>>> import numpy as np
>>> import numpy.linalg as la
>>> np.set_printoptions(suppress=True, linewidth=100)
>>> def rd(a):
...     return np.round(a, 2) + 0
... 
>>> Y = np.array([[0, 0], [2, 2], [0, 1]])
>>> J = np.kron(np.eye(3, dtype=int), Y)
>>> print(J)
[[0 0 0 0 0 0]
 [2 2 0 0 0 0]
 [0 1 0 0 0 0]
 [0 0 0 0 0 0]
 [0 0 2 2 0 0]
 [0 0 0 1 0 0]
 [0 0 0 0 0 0]
 [0 0 0 0 2 2]
 [0 0 0 0 0 1]]
>>> # row 3 repeats row 0
>>> u = np.array([4, 3, 1])
>>> print(np.array([np.convolve(row, u, "same") for row in J]))
[[ 0  0  0  0  0  0]
 [14  8  2  0  0  0]
 [ 4  3  1  0  0  0]
 [ 0  0  0  0  0  0]
 [ 0  8 14  8  2  0]
 [ 0  0  4  3  1  0]
 [ 0  0  0  0  0  0]
 [ 0  0  0  8 14  8]
 [ 0  0  0  0  4  3]]
>>> print(np.correlate(J[6], J[1], "full"))
[0 0 0 0 0 0 0 0 0 0 0]
>>> print(np.cross(J[6, :3], J[1, :3]))
[0 0 0]
>>> x0 = np.array([0, 3, 3, 0, 1, 3])
>>> y = J @ x0
>>> print(rd(la.pinv(J) @ J))
[[1. 0. 0. 0. 0. 0.]
 [0. 1. 0. 0. 0. 0.]
 [0. 0. 1. 0. 0. 0.]
 [0. 0. 0. 1. 0. 0.]
 [0. 0. 0. 0. 1. 0.]
 [0. 0. 0. 0. 0. 1.]]
>>> rng = np.random.default_rng(6598)
>>> y = y + 0.02 * rng.normal(size=9)
>>> print(rd(y))
[ 0.01  5.99  2.99  0.    5.98  0.04 -0.03  8.01  2.99]
>>> b, *_ = la.lstsq(J, y)
>>> print(rd(la.norm(y - J @ b)))
0.03
>>> print([round(float(la.norm(la.solve(J.T @ J + lam * np.eye(6), J.T @ y))), 2) for lam in (0, 1, 10, 100)])
[5.26, 3.88, 1.93, 0.33]
>>> print(rd(J.T @ (y - J @ b)))
[0. 0. 0. 0. 0. 0.]
